In [1]: import numpy as np

In [2]: from numpy import linalg as LA

In [3]: np.set_printoptions(precision=4, suppress=True, linewidth=160)

In [4]: F = np.load("w.npy")

In [5]: print(F)
[[2 2 0 2]
 [0 1 4 0]
 [0 0 5 0]
 [0 0 0 2]]

In [6]: ev, vecs = LA.eig(F)

In [7]: print(np.sort(LA.eigvals(LA.inv(F))))
[0.2 0.5 0.5 1. ]

In [8]: print(ev)
[2. 1. 5. 2.]

In [9]: print(np.sort(LA.eigvals(F @ F)))
[ 1.  4.  4. 25.]

In [10]: print(LA.matrix_rank(F - F[0, 0] * np.eye(4)))
3

In [11]: print(np.prod(np.diag(F)), round(LA.det(F), 4))
20 20.0

In [12]: print([int(LA.matrix_rank(LA.matrix_power(F, p))) for p in range(1, 5)])
[4, 4, 4, 4]

In [13]: A2 = np.array([[5, -4], [0, 4], [0, -1]])

In [14]: C = np.array([[3, 2, 3], [0, 0, 3]])

In [15]: J = A2 @ C

In [16]: print(J)
[[15 10  3]
 [ 0  0 12]
 [ 0  0 -3]]

In [17]: proj = np.triu(np.array([[0, -3, -2], [-1, -2, -3], [2, -3, 1]]), 1) + np.eye(3)

In [18]: A2 = proj @ J @ LA.inv(proj)

In [19]: print(np.trace(A2), np.trace(J))
12.0 12

In [20]: print(LA.matrix_rank(A2))
2

In [21]: print(A2)
[[ 15.  55. 168.]
 [  0.   0.  21.]
 [  0.   0.  -3.]]

In [22]: print(round(LA.det(A2), 4))
0.0

In [23]: G = J.T @ J

In [24]: print(np.round(LA.eigvalsh(G)[::-1], 4) + 0)
[341.3123 145.6877   0.    ]

In [25]: print(G)
[[225 150  45]
 [150 100  30]
 [ 45  30 162]]

In [26]: print(np.trace(G), (J ** 2).sum())
487 487

In [27]: print(np.diag(G))
[225 100 162]

In [28]: print(np.allclose(G, G.T))
True

In [29]: rng = np.random.default_rng(458)

In [30]: A2 = G + rng.integers(-2, 3, (3, 2)) @ rng.integers(-2, 3, (2, 3))

In [31]: print(A2)
[[227 151  45]
 [148  99  30]
 [ 41  30 161]]

In [32]: print(A2 - G)
[[ 2  1  0]
 [-2 -1  0]
 [-4  0 -1]]

In [33]: print(np.abs(A2 - G).sum(axis=1))
[3 3 5]

In [34]: print(np.round(LA.svd(A2 - G, compute_uv=False), 4) + 0)
[5.0342 1.2874 0.    ]

In [35]: left, s, vt = LA.svd(J)

In [36]: print(s.round(4) + 0)
[18.4746 12.0701  0.    ]

In [37]: print(np.argmax(s[:-1] / (s[1:] + 1e-6)) + 1)
2

In [38]: A2 = left[:, :2] @ np.diag(s[:2]) @ vt[:2]

In [39]: print(LA.matrix_rank(J, rtol=0.05))
2

In [40]: print(round(float(LA.norm(J - A2, 2)), 4), round(s[2], 4))
0.0 0.0

In [41]: print(LA.matrix_rank(A2))
2

In [42]: f, g = J[0], J[1]

In [43]: print(f @ g)
36

In [44]: p = (f @ g) / (f @ f) * f

In [45]: print(g - p)
[-1.6168 -1.0778 11.6766]

In [46]: m1 = np.loadtxt("test13.csv", delimiter=",")

In [47]: print(m1)
[[ 3.  0. -3.]
 [ 0.  3.  0.]
 [-3.  0.  3.]]

In [48]: vec = np.array([4, 3, 1])

In [49]: print(LA.norm(m1 @ vec) <= LA.norm(m1, 2) * LA.norm(vec) + 1e-9)
True
